>>> import numpy as np
>>> from numpy import linalg as LA
>>> np.set_printoptions(precision=2, suppress=True, linewidth=200)
>>> rnd = lambda a: np.round(a, 2) + 0
>>> J = np.diag(np.array([2, -3, -1, -2, 5, 3, 3, -3, 2, 0, -4, -3, -2, -4, -4])) + 4 * np.eye(15, k=1) + 4 * np.eye(15, k=-1)
>>> J
array([[ 2.,  4.,  0.,  0.,  0.,  0.,  0.,  0.,  0.,  0.,  0.,  0.,  0.,  0.,  0.],
       [ 4., -3.,  4.,  0.,  0.,  0.,  0.,  0.,  0.,  0.,  0.,  0.,  0.,  0.,  0.],
       [ 0.,  4., -1.,  4.,  0.,  0.,  0.,  0.,  0.,  0.,  0.,  0.,  0.,  0.,  0.],
       [ 0.,  0.,  4., -2.,  4.,  0.,  0.,  0.,  0.,  0.,  0.,  0.,  0.,  0.,  0.],
       [ 0.,  0.,  0.,  4.,  5.,  4.,  0.,  0.,  0.,  0.,  0.,  0.,  0.,  0.,  0.],
       [ 0.,  0.,  0.,  0.,  4.,  3.,  4.,  0.,  0.,  0.,  0.,  0.,  0.,  0.,  0.],
       [ 0.,  0.,  0.,  0.,  0.,  4.,  3.,  4.,  0.,  0.,  0.,  0.,  0.,  0.,  0.],
       [ 0.,  0.,  0.,  0.,  0.,  0.,  4., -3.,  4.,  0.,  0.,  0.,  0.,  0.,  0.],
       [ 0.,  0.,  0.,  0.,  0.,  0.,  0.,  4.,  2.,  4.,  0.,  0.,  0.,  0.,  0.],
       [ 0.,  0.,  0.,  0.,  0.,  0.,  0.,  0.,  4.,  0.,  4.,  0.,  0.,  0.,  0.],
       [ 0.,  0.,  0.,  0.,  0.,  0.,  0.,  0.,  0.,  4., -4.,  4.,  0.,  0.,  0.],
       [ 0.,  0.,  0.,  0.,  0.,  0.,  0.,  0.,  0.,  0.,  4., -3.,  4.,  0.,  0.],
       [ 0.,  0.,  0.,  0.,  0.,  0.,  0.,  0.,  0.,  0.,  0.,  4., -2.,  4.,  0.],
       [ 0.,  0.,  0.,  0.,  0.,  0.,  0.,  0.,  0.,  0.,  0.,  0.,  4., -4.,  4.],
       [ 0.,  0.,  0.,  0.,  0.,  0.,  0.,  0.,  0.,  0.,  0.,  0.,  0.,  4., -4.]])
>>> np.allclose(J, J.T)
True
>>> other = LA.inv(J)
>>> rnd(LA.slogdet(J)[0])
np.float64(1.0)
>>> mat = np.load("out1.npy")
>>> mat
array([[  0.17,   0.36,   0.37,  -3.12,   0.42,  -0.02, -32.25,  -0.12,   0.07,  -7.3 ,  -0.82,  -1.84,  18.62,  -0.09],
       [  0.12,  -1.02,  -0.12,  14.29,  -2.94,  -0.82,  14.18,   0.43,   0.03,   0.43,  -1.25,  -7.93,   4.19,  -0.24],
       [ -0.08,  -2.04,   0.87,   5.43,   0.23,  -0.17,  -1.98,  -0.46,  -0.04,  11.69,   1.89,  -2.03,  -8.78,   0.03],
       [ -0.09,  -0.5 ,   2.59,   2.45,   1.53,   0.22,  -0.27,   0.39,   0.43,   8.01,  -0.95,  -2.88,  -0.43,  -0.53],
       [  0.06,  -0.32,   0.55,   4.28,  -1.43,  -0.17,  10.88,   0.1 ,   0.12, -24.23,  -0.63,   3.82,  18.75,  -1.48],
       [ -0.88,   0.96,  -2.78,  -9.69,   0.85,   0.14,  -5.76,  -0.04,   0.25,  -8.19,   1.38,   4.87,  -8.73,   0.55],
       [  0.29,   0.49,   4.35,   1.83,  -0.68,   0.67, -13.58,   0.02,  -0.2 ,  -7.33,   0.04,  -8.63,  19.75,   1.  ],
       [  0.99,   2.51,   2.06,   5.7 ,  -0.01,   0.64,   7.12,  -0.19,   0.16,   4.77,   1.12,   1.01, -10.95,   0.46],
       [  1.3 ,  -1.33,  -1.79,  -1.01,   0.3 ,   0.83,   0.77,   0.01,   0.05,  -7.71,   1.59,   4.61,  -6.83,  -1.94],
       [ -0.63,   1.62,   2.46,   1.02,  -0.26,   0.59,  -8.42,  -0.52,  -0.28,   6.93,   0.09,  -3.64,  -2.74,  -0.04],
       [  0.7 ,  -2.17,  -2.44,   7.71,  -2.52,   0.42,  -2.4 ,   0.17,   0.13,  -3.01,   1.99,  -6.11,   9.1 ,  -0.82],
       [  0.04,   2.38,  -3.67,  -2.17,   0.62,  -1.22, -11.34,   0.17,  -0.22,   7.95,   2.22,   8.49, -10.61,  -0.46],
       [  0.15,  -2.07,   4.17,  -7.23,  -0.98,   0.22,   2.94,   0.09,   0.06,   3.01,  -1.97,   4.09,  10.55,  -1.16],
       [  0.3 ,   0.02,   1.3 ,   3.1 ,   1.25,   0.5 ,   5.5 ,   0.19,  -0.22, -17.62,   4.24,  -4.15, -13.39,   1.23],
       [ -0.05,  -1.37,  -1.26,  -3.67,  -1.37,   0.91,  -0.67,   0.18,   0.44, -13.36,  -0.74,   9.64,  -0.7 ,   0.34],
       [  0.38,  -2.07,  -1.3 ,   8.34,   0.19,   0.36,  22.04,  -0.26,   0.23,  -3.04,  -1.85,   4.75, -24.92,  -0.01],
       [  0.07,  -0.05,  -2.31,  -6.48,   0.2 ,  -0.59,  21.97,   0.15,   0.01,   9.01,  -0.19,   1.98, -22.25,   1.58],
       [ -0.05,  -0.02,  -1.04,  -9.65,   0.39,   0.7 ,  11.85,   0.11,  -0.16,  -3.61,  -0.13,   2.17,  22.08,   0.42],
       [ -0.1 ,  -0.59,   0.72,   3.36,  -0.65,  -0.39,  21.13,   0.07,   0.12, -10.78,  -0.26,   7.06,  -6.41,  -0.75],
       [ -0.58,   0.92,  -0.13,  -5.55,  -0.24,   0.17,  16.28,   0.06,  -0.21,  -6.22,   2.73,  -8.64,   1.68,  -1.03],
       [ -0.52,   2.48,   0.12, -11.93,  -0.21,  -0.18, -12.95,  -0.68,   0.27,  -7.62,   1.34,  -1.1 , -13.19,   0.25],
       [ -0.13,  -0.75,   3.07, -18.43,   1.9 ,  -0.81, -36.97,   0.14,  -0.2 , -13.71,   2.23,   2.22,  -2.39,   0.52],
       [  0.46,  -0.78, -10.96,   2.8 ,  -0.2 ,  -0.36, -19.11,  -0.33,   0.19,  -0.44,  -1.68,  -3.07, -28.12,   0.09],
       [ -0.5 ,   1.54,  -0.69,   0.64,   1.16,   0.5 ,   9.62,   0.13,  -0.06,  -5.77,   0.41,   1.13, -23.94,  -0.87],
       [ -0.16,  -4.32,   1.06,   7.63,   1.51,   0.2 ,  -6.13,  -0.2 ,   0.04, -18.6 ,  -1.06,  -4.99, -26.36,   0.26],
       [  0.31,   1.15,   1.54,   8.65,   0.28,   0.43, -19.7 ,  -0.15,   0.24,  -4.7 ,  -0.31,   0.05, -18.66,  -0.62],
       [ -0.07,  -1.83,   0.53,   2.23,  -2.03,  -0.88, -34.12,   0.17,  -0.22,  22.6 ,  -1.22,  -7.34,  17.86,  -0.2 ],
       [ -0.45,   1.77,   8.75,  -6.76,  -0.43,   0.79,   5.82,   0.01,   0.19,  -0.94,  -1.61,  -3.84, -11.31,  -0.1 ],
       [ -0.16,   3.58,  -0.69,  -0.48,  -0.2 ,  -0.47, -14.41,  -0.03,   0.02,   2.28,  -0.44,  -1.72, -19.51,   1.77],
       [ -0.03,   1.09,   1.89,   6.98,  -0.59,  -0.95,  31.65,  -0.14,   0.27,  -1.46,   2.25,  -3.19,   3.65,  -0.14],
       [ -0.08,  -0.26,   1.81,  12.12,   0.05,  -0.11, -18.7 ,   0.09,  -0.03,   5.44,  -2.63,  -1.41, -15.96,   0.48],
       [ -0.36,  -1.77,   1.18,   3.79,   0.77,  -0.59,  -9.97,   0.39,  -0.19,  25.3 ,  -2.67,  -3.06,  -5.49,  -0.27],
       [  0.38,  -2.1 ,  -0.94,  13.68,   0.02,  -0.02,  11.99,  -0.38,   0.08,   0.95,  -2.98,   3.72,  12.01,   0.12],
       [  0.15,  -0.71,   1.19,  -1.81,   1.52,  -0.99,  39.01,   0.  ,   0.14,   5.86,   0.46,   1.49,   9.34,   2.17],
       [ -0.03,  -1.4 ,   4.36,   6.17,   0.73,   1.23,   7.16,   0.15,   0.17, -21.2 ,  -1.46,  -0.54,  34.8 ,  -0.43],
       [ -0.04,  -0.96,  -4.44,   7.3 ,  -1.08,   1.02, -14.02,  -0.36,  -0.03,  -1.57,   0.85,   9.34,   4.81,   0.58],
       [  0.51,   1.48,  -5.02,   4.1 ,   1.62,   0.27,   6.25,   0.17,  -0.05,   5.63,  -2.42,  -1.07, -10.65,   0.11],
       [  0.52,   4.22,   2.87,   0.13,  -1.45,   0.31,  -1.13,   0.07,  -0.36,  -8.74,   3.32,   1.24,  -2.26,   0.14],
       [ -0.15,  -1.96,  -0.49,   7.4 ,  -0.33,   0.24,  30.3 ,   0.2 ,  -0.06,  18.6 ,  -2.31,   2.38,   9.29,   0.01],
       [ -0.19,   1.11,  -2.95,  -8.98,  -0.02,   0.58, -32.48,   0.33,  -0.24, -12.05,   2.48,  -3.16,  -5.65,  -0.89],
       [ -0.39,   1.81,   2.27,   2.08,   2.42,  -1.15,  10.52,  -0.42,   0.57,  -3.92,  -2.9 ,  -1.12, -16.92,  -0.9 ],
       [  0.42,  -1.66,  -3.48,  -3.44,  -0.71,  -0.15, -11.28,   0.06,  -0.18,  21.23,   3.2 ,  -4.43,  -7.2 ,  -0.76],
       [  0.64,   1.52,   5.76,   3.87,   0.23,   0.67,   6.96,   0.29,  -0.06,  12.38,  -3.44,   0.22, -11.47,   0.87],
       [  0.19,   1.1 ,  -1.53,  -8.07,  -0.95,  -0.55,  22.9 ,  -0.19,  -0.07,   1.57,   0.92,   8.93, -23.16,   0.47],
       [ -0.29,   0.38,   1.82,  -2.47,   0.79,  -0.05,   0.1 ,  -0.05,   0.12,  -5.68,  -0.13,  -5.38,   2.47,   0.57],
       [  0.5 ,   1.25,  -0.74,  -3.67,   1.7 ,   0.3 ,  -7.59,  -0.35,   0.3 ,   2.38,   0.5 ,   2.88,   3.59,  -0.45],
       [  0.09,  -1.53,  -4.89,   0.53,  -0.87,   0.08,  -5.13,  -0.54,   0.05,   7.12,   2.6 ,  -1.94,  -2.66,  -0.34],
       [  0.45,   0.16,   6.44,  15.43,   0.44,   0.47,   3.42,  -0.18,   0.  ,  -0.15,   0.15,  -2.96, -28.67,   0.86],
       [ -0.26,  -0.9 ,   4.6 ,  11.26,   0.23,  -0.3 ,   4.39,   0.08,  -0.13,   8.11,  -2.16,   2.29,  10.93,  -0.67],
       [  0.15,  -1.85,  -0.06,   4.  ,   0.21,  -0.38,  11.09,   0.2 ,  -0.19, -11.66,   2.56,  -6.8 ,   9.34,  -0.74],
       [  0.4 ,  -1.05,  -4.03,  -8.23,   0.58,   1.21,  14.85,   0.09,  -0.31,  10.14,  -3.06,  -8.09,  16.74,   1.26]])
>>> labels = mat[:, 2] > np.median(mat[:, 2])
>>> r0 = mat[labels].mean(axis=0) - mat[~labels].mean(axis=0)
>>> labels.astype(int)
array([0, 0, 1, 1, 1, 0, 1, 1, 0, 1, 0, 0, 1, 1, 0, 0, 0, 0, 1, 0, 0, 1, 0, 0, 1, 1, 1, 1, 0, 1, 1, 1, 0, 1, 1, 0, 0, 1, 0, 0, 1, 0, 1, 0, 1, 0, 0, 1, 1, 0, 0])
>>> rnd(r0)
array([-0.08,  0.08,  4.93,  3.42,  0.34, -0.1 , -0.72,  0.03,  0.01, -0.83, -0.57, -1.61,  1.55,  0.09])
